>>> import numpy as np
>>> np.set_printoptions(suppress=True, linewidth=140)
>>> rnd = lambda a: np.round(a, 3) + 0
>>> out = np.array([[1, 2, 2, -5], [2, 5, -2, 0], [-4, -2, -5, -1], [0, 3, 1, -3]])
>>> F = np.tril(out)
>>> F
array([[ 1,  0,  0,  0],
       [ 2,  5,  0,  0],
       [-4, -2, -5,  0],
       [ 0,  3,  1, -3]])
>>> rng = np.random.default_rng(2997)
>>> idx = rng.permutation(4)
>>> idx
array([2, 0, 1, 3])
>>> out = F[idx][:, idx]
>>> out
array([[-5, -4, -2,  0],
       [ 0,  1,  0,  0],
       [ 0,  2,  5,  0],
       [ 1,  0,  3, -3]])
>>> np.allclose(out, F)
False
>>> np.diag(out)
array([-5,  1,  5, -3])
>>> np.trace(out)
np.int64(-2)
>>> feats = np.array([[2, -1, 1], [-6, -2, -3]])
>>> feats
array([[ 2, -1,  1],
       [-6, -2, -3]])
>>> out = feats + rng.integers(-2, 3, (2, 1)) @ rng.integers(-2, 3, (1, 3))
>>> out
array([[ 0, -2,  2],
       [-4, -1, -4]])
>>> np.abs(out - feats).sum(axis=1)
array([4, 4])
>>> rnd(np.linalg.svd(out - feats, compute_uv=False))
array([3.464, 0.   ])
>>> np.linalg.matrix_rank(out - feats, tol=1e-8)
np.int64(1)
>>> np.unravel_index(np.abs(feats).argmax(), feats.shape)
(np.int64(1), np.int64(0))
>>> np.linalg.matrix_rank(feats)
np.int64(2)
>>> rnd(np.linalg.norm(feats))
np.float64(7.416)
>>> np.diff(feats, axis=0)
array([[-8, -1, -4]])
>>> feats.mean(axis=0)
array([-2. , -1.5, -1. ])
>>> np.abs(feats).max()
np.int64(6)
>>> U, sigma, Vh = np.linalg.svd(feats, full_matrices=False)
>>> rnd(sigma / sigma[0])
array([1.   , 0.212])
>>> rnd(sigma)
array([7.254, 1.541])
>>> rnd(np.abs(Vh[0]))
array([0.871, 0.229, 0.435])
>>> rnd(Vh @ Vh.T)
array([[1., 0.],
       [0., 1.]])
>>> U.shape, sigma.shape, Vh.shape
((2, 2), (2,), (2, 3))
>>> (sigma > 1e-8).sum()
np.int64(2)
>>> np.abs(U[:, 0]).round(6).argmax()
np.int64(1)
>>> out = np.array([[1, 1, 3], [2, 5, 3]])
>>> basis = np.kron(out, feats)
>>> basis.shape
(4, 9)
>>> basis
array([[  2,  -1,   1,   2,  -1,   1,   6,  -3,   3],
       [ -6,  -2,  -3,  -6,  -2,  -3, -18,  -6,  -9],
       [  4,  -2,   2,  10,  -5,   5,   6,  -3,   3],
       [-12,  -4,  -6, -30, -10, -15, -18,  -6,  -9]])
>>> G = basis.T @ basis
>>> np.trace(G), (basis ** 2).sum()
(np.int64(2695), np.int64(2695))
>>> G
array([[ 200,   50,  100,  440,  110,  220,  360,   90,  180],
       [  50,   25,   25,  110,   55,   55,   90,   45,   45],
       [ 100,   25,   50,  220,   55,  110,  180,   45,   90],
       [ 440,  110,  220, 1040,  260,  520,  720,  180,  360],
       [ 110,   55,   55,  260,  130,  130,  180,   90,   90],
       [ 220,   55,  110,  520,  130,  260,  360,   90,  180],
       [ 360,   90,  180,  720,  180,  360,  720,  180,  360],
       [  90,   45,   45,  180,   90,   90,  180,   90,   90],
       [ 180,   45,   90,  360,   90,  180,  360,   90,  180]])
>>> rnd(np.linalg.svd(basis, compute_uv=False) ** 2)
array([2390.972,  187.637,  107.921,    8.469])
>>> arr = np.maximum(np.array([[3, 1],
...     [2, 1],
...     [3, 3],
...     [2, 3],
...     [3, 3],
...     [0, 0],
...     [1, 1],
...     [0, 0],
...     [0, 1],
...     [0, 0],
...     [3, 1],
...     [0, 1],
...     [3, 0],
...     [2, 0],
...     [3, 2],
...     [1, 3],
...     [0, 2],
...     [2, 0],
...     [3, 0],
...     [3, 3],
...     [3, 0],
...     [2, 1],
...     [3, 1],
...     [3, 0]]) @ np.array([[3, 7, 5], [3, 2, 7]]) + np.array([-2, 3, -1]), 0)
>>> arr
array([[10, 26, 21],
       [ 7, 19, 16],
       [16, 30, 35],
       [13, 23, 30],
       [16, 30, 35],
       [ 0,  3,  0],
       [ 4, 12, 11],
       [ 0,  3,  0],
       [ 1,  5,  6],
       [ 0,  3,  0],
       [10, 26, 21],
       [ 1,  5,  6],
       [ 7, 24, 14],
       [ 4, 17,  9],
       [13, 28, 28],
       [10, 16, 25],
       [ 4,  7, 13],
       [ 4, 17,  9],
       [ 7, 24, 14],
       [16, 30, 35],
       [ 7, 24, 14],
       [ 7, 19, 16],
       [10, 26, 21],
       [ 7, 24, 14]])
>>> Xc = arr - arr.mean(axis=0)
>>> U, sigma, Vh = np.linalg.svd(Xc, full_matrices=False)
>>> rnd(Vh[0] * np.sign(Vh[0, np.abs(Vh[0]).argmax()]))
array([0.346, 0.607, 0.716])
>>> Xc.mean(axis=0)
array([0., 0., 0.])
>>> rnd(sigma)
array([70.566, 19.51 ,  1.879])
>>> np.abs(Vh[0]).argmax()
np.int64(2)
>>> np.abs(U[:, 0]).argmax()
np.int64(5)
>>> mat = np.load("m.npy")
>>> mat
array([[4, 2, 4, 2],
       [2, 1, 2, 1],
       [4, 2, 4, 2],
       [2, 1, 2, 1]])
>>> evals, evecs = np.linalg.eigh(mat)
>>> x0 = np.array([0, 1, 2, 1])
>>> (np.sign(evecs[:, -1].round(6)) == np.sign(evecs[0, -1].round(6))).astype(int)
array([1, 1, 1, 1])
>>> rnd(evecs * np.abs(evals) @ evecs.T)
array([[4., 2., 4., 2.],
       [2., 1., 2., 1.],
       [4., 2., 4., 2.],
       [2., 1., 2., 1.]])
>>> U, sigma, Vh = np.linalg.svd(mat)
>>> rnd(sigma)
array([10.,  0.,  0.,  0.])
>>> np.argmax(sigma[:-1] / (sigma[1:] + 1e-6)) + 1
np.int64(1)
>>> out = U[:, :1] @ np.diag(sigma[:1]) @ Vh[:1]
>>> rnd(np.abs(mat - out).max())
np.float64(0.0)
>>> rnd(np.linalg.norm(mat - out, 2)), rnd(sigma[1])
(np.float64(0.0), np.float64(0.0))
>>> rnd(np.linalg.norm(mat - out) / np.linalg.norm(mat))
np.float64(0.0)
>>> np.linalg.matrix_rank(out)
np.int64(1)
>>> U, sigma, Vh = np.linalg.svd(mat)
>>> evecs = Vh[:(sigma > 1e-8).sum()]
>>> x0 = mat[1] + 3 * mat[3] + rng.integers(2) * np.eye(4)[0]
>>> x0
array([9., 4., 8., 4.])
>>> rnd(np.diag(evecs.T @ evecs))
array([0.4, 0.1, 0.4, 0.1])
>>> rnd(np.linalg.norm(x0 - evecs.T @ evecs @ x0))
np.float64(0.775)
>>> rnd(evecs.T @ evecs)
array([[0.4, 0.2, 0.4, 0.2],
       [0.2, 0.1, 0.2, 0.1],
       [0.4, 0.2, 0.4, 0.2],
       [0.2, 0.1, 0.2, 0.1]])
>>> np.allclose(evecs.T @ evecs @ x0, x0)
False
>>> np.trace(mat)
np.int64(10)
>>> rnd(np.abs(np.linalg.eigvals(mat)).max())
np.float64(10.0)
>>> (mat - mat.T) / 2
array([[0., 0., 0., 0.],
       [0., 0., 0., 0.],
       [0., 0., 0., 0.],
       [0., 0., 0., 0.]])
>>> np.allclose(mat @ mat.T, mat.T @ mat)
True
>>> np.allclose(mat, mat.T)
True
>>> np.linalg.matrix_power(mat, 3)
array([[400, 200, 400, 200],
       [200, 100, 200, 100],
       [400, 200, 400, 200],
       [200, 100, 200, 100]])
>>> data = np.eye(3, dtype=int)[rng.permutation(3)] * np.array([-3, -1, 5])
>>> data
array([[ 0,  0,  5],
       [-3,  0,  0],
       [ 0, -1,  0]])
>>> (data + data.T) / 2
array([[ 0. , -1.5,  2.5],
       [-1.5,  0. , -0.5],
       [ 2.5, -0.5,  0. ]])
>>> rnd(np.linalg.det(data))
np.float64(15.0)
>>> np.allclose(data @ data.T, data.T @ data)
False
>>> np.trace(data)
np.int64(0)
>>> theta = np.radians(120)
>>> r_ = np.eye(3)
>>> r_[2, 2] = r_[0, 0] = np.cos(theta)
>>> r_[2, 0], r_[0, 2] = -np.sin(theta), np.sin(theta)
>>> rnd(r_)
array([[-0.5  ,  0.   ,  0.866],
       [ 0.   ,  1.   ,  0.   ],
       [-0.866,  0.   , -0.5  ]])
>>> out = data @ r_.T
>>> rnd(out)
array([[ 4.33 ,  0.   , -2.5  ],
       [ 1.5  ,  0.   ,  2.598],
       [ 0.   , -1.   ,  0.   ]])
>>> np.allclose(data @ data.T, out @ out.T)
True
>>> np.allclose(np.linalg.norm(data, axis=1), np.linalg.norm(out, axis=1))
True
>>> rnd(np.abs(out - data).max(axis=0))
array([4.5, 0. , 7.5])
>>> rnd(np.linalg.det(r_)), rnd(np.trace(r_))
(np.float64(1.0), np.float64(0.0))
>>> def softmax(z):
...     e = np.exp(z - z.max(axis=-1, keepdims=True))
...     return e / e.sum(axis=-1, keepdims=True)
... 
>>> rnd(softmax(10 * data[1]))
array([0. , 0.5, 0.5])
>>> rnd(softmax(data[1]))
array([0.024, 0.488, 0.488])
>>> rnd(softmax(data[1] + 5))
array([0.024, 0.488, 0.488])
>>> scores = data @ data.T / np.sqrt(3)
>>> rnd(softmax(scores)[1] @ data)
array([-2.967, -0.005,  0.027])
>>> rnd(softmax(scores + np.triu(np.full(scores.shape, -np.inf), 1)))
array([[1.   , 0.   , 0.   ],
       [0.006, 0.994, 0.   ],
       [0.264, 0.264, 0.471]])
>>> rnd(softmax(scores))
array([[1.   , 0.   , 0.   ],
       [0.005, 0.989, 0.005],
       [0.264, 0.264, 0.471]])
>>> f = np.array([2, -2, 1])
>>> out = data + np.outer(f, np.eye(3)[0])
>>> out
array([[ 2.,  0.,  5.],
       [-5.,  0.,  0.],
       [ 1., -1.,  0.]])
>>> rnd(np.linalg.det(out) / np.linalg.det(data)), rnd(1 + np.linalg.solve(data, f)[0])
(np.float64(1.667), np.float64(1.667))
>>> P = np.triu(np.array([[-1, -2, 1, -4], [-5, 1, -4, 4], [-4, -4, 2, -3], [-4, -5, 2, 3]]), 1) + np.eye(4)
>>> out = P @ mat @ np.linalg.inv(P)
>>> P @ mat - mat @ P
array([[-8.,  4., -4., 16.],
       [-8.,  0., -6.,  6.],
       [-6.,  5., -2., 17.],
       [ 0.,  4.,  2., 10.]])
>>> K = np.loadtxt("w.csv", delimiter=",")
>>> K
array([[-1.701, -6.368, -2.12 ],
       [ 0.086,  4.558,  2.651],
       [-0.797,  0.118,  0.798],
       [ 1.402,  4.763,  1.44 ],
       [-0.202, -7.966, -4.305],
       [-0.43 ,  8.085,  4.943],
       [-0.455, -4.767, -2.093],
       [-0.955,  4.778,  3.708],
       [-0.876,  3.286,  2.746],
       [ 0.418,  6.512,  3.053],
       [ 1.375, -4.756, -4.228],
       [-1.688, -0.221,  1.708]])
>>> x0 = np.array([0, 0, -1])
>>> target = K @ x0
>>> target
array([ 2.12 , -2.651, -0.798, -1.44 ,  4.305, -4.943,  2.093, -3.708, -2.746, -3.053,  4.228, -1.708])
>>> rnd(np.linalg.pinv(K) @ K)
array([[1., 0., 0.],
       [0., 1., 0.],
       [0., 0., 1.]])
>>> target = target + 0.02 * rng.normal(size=12)
>>> rnd(target)
array([ 2.123, -2.657, -0.787, -1.425,  4.32 , -4.953,  2.077, -3.698, -2.705, -3.036,  4.224, -1.711])
>>> b, *_ = np.linalg.lstsq(K, target)
>>> rnd(K.T @ (target - K @ b))
array([0., 0., 0.])
>>> P = K @ np.linalg.solve(K.T @ K, K.T)
>>> rnd(np.diag(P))
array([0.504, 0.155, 0.074, 0.287, 0.194, 0.265, 0.205, 0.163, 0.105, 0.392, 0.335, 0.321])
>>> np.allclose(P @ P, P)
True
>>> D = np.linalg.norm(K[:, None] - K[None], axis=-1)
>>> (D + 1e9 * np.eye(12)).round(6).argmin(axis=1)
array([ 6,  7, 11,  1,  0,  9,  0,  1,  1,  1,  6,  2])
>>> D.mean(axis=1).argmax()
np.int64(4)
>>> np.argsort(-np.linalg.norm(mat, axis=0).round(6), kind="stable")[:3]
array([0, 2, 1])
>>> np.linalg.matrix_rank(mat, rtol=0.1)
np.int64(1)
>>> np.linalg.cond(mat) > 100
np.True_
>>> A = np.array([[0, 0, 1], [0, 0, 0], [0, 3, 0], [0, 0, 2]])
>>> A
array([[0, 0, 1],
       [0, 0, 0],
       [0, 3, 0],
       [0, 0, 2]])
>>> W = np.array([[-3, 2, -1, 2, 5], [-3, -4, 0, -2, -2], [5, -4, 0, 1, -5]])
>>> b = np.array([0, 1, 2, 3, 3])
>>> act = np.maximum(A @ W + b, 0)
>>> act
array([[ 5,  0,  2,  4,  0],
       [ 0,  1,  2,  3,  3],
       [ 0,  0,  2,  0,  0],
       [10,  0,  2,  5,  0]])
>>> (act > 0).astype(int)
array([[1, 0, 1, 1, 0],
       [0, 1, 1, 1, 1],
       [0, 0, 1, 0, 0],
       [1, 0, 1, 1, 0]])
>>> basis = np.array([[-3, -5], [3, -1], [1, -5], [-1, 2], [3, 2]])
>>> W @ basis
array([[ 27,  32],
       [ -7,  11],
       [-43, -29]])
>>> act @ basis
array([[-17, -27],
       [ 11,   1],
       [  2, -10],
       [-33, -50]])
>>> out = mat / np.sqrt((mat ** 2).mean(axis=1, keepdims=True))
>>> mat - mat.mean(axis=1, keepdims=True)
array([[ 1. , -1. ,  1. , -1. ],
       [ 0.5, -0.5,  0.5, -0.5],
       [ 1. , -1. ,  1. , -1. ],
       [ 0.5, -0.5,  0.5, -0.5]])
>>> rnd(out[3])
array([1.265, 0.632, 1.265, 0.632])
>>> np.linalg.matrix_rank(A)
np.int64(2)
>>> A.sum(axis=1)
array([1, 0, 3, 2])
>>> A.shape
(4, 3)
>>> np.abs(np.diag(np.linalg.qr(A)[1])) > 1e-9
array([False,  True,  True])
>>> np.allclose(A[:-1].T @ np.linalg.lstsq(A[:-1].T, A[-1])[0], A[-1])
True
>>> rnd(np.trace(np.linalg.pinv(A) @ A))
np.float64(2.0)
>>> np.unique(A.round(6), axis=0).shape
(4, 3)
>>> rnd(A @ np.linalg.pinv(A) @ A)
array([[0., 0., 1.],
       [0., 0., 0.],
       [0., 3., 0.],
       [0., 0., 2.]])
>>> out = feats[0, 0] * feats[1:] - np.outer(feats[1:, 0], feats[0])
>>> out
array([[  0, -10,   0]])
>>> np.flatnonzero(~out.round(6).any(axis=1))
array([], dtype=int64)
>>> np.linalg.matrix_rank(out), np.linalg.matrix_rank(feats)
(np.int64(1), np.int64(2))
>>> O, _ = np.linalg.qr(np.array([[1.0, 1.2, -0.4, -0.7],
...     [-1.5, -0.3, -1.7, -1.0],
...     [0.8, -0.8, 0.3, -2.0],
...     [0.4, 1.3, -1.0, 2.0]]))
>>> X = O[:, :4]
>>> rnd(X)
array([[-0.497, -0.454, -0.256, -0.694],
       [ 0.745, -0.147, -0.615, -0.21 ],
       [-0.398,  0.608, -0.673,  0.136],
       [-0.199, -0.634, -0.32 ,  0.675]])
>>> x0 = np.array([-3, 1, 3, 3])
>>> rnd(X.T @ (X @ x0))
array([-3.,  1.,  3.,  3.])
>>> rnd(np.linalg.inv(X))
array([[-0.497,  0.745, -0.398, -0.199],
       [-0.454, -0.147,  0.608, -0.634],
       [-0.256, -0.615, -0.673, -0.32 ],
       [-0.694, -0.21 ,  0.136,  0.675]])
>>> rnd(np.sort(np.abs(np.degrees(np.angle(np.linalg.eigvals(X))))))
array([  0.   , 108.726, 108.726, 180.   ])
>>> [p for p in range(1, 25) if np.allclose(np.linalg.matrix_power(X, p), np.eye(4))]
[]
>>> rnd(np.linalg.det(X))
np.float64(-1.0)
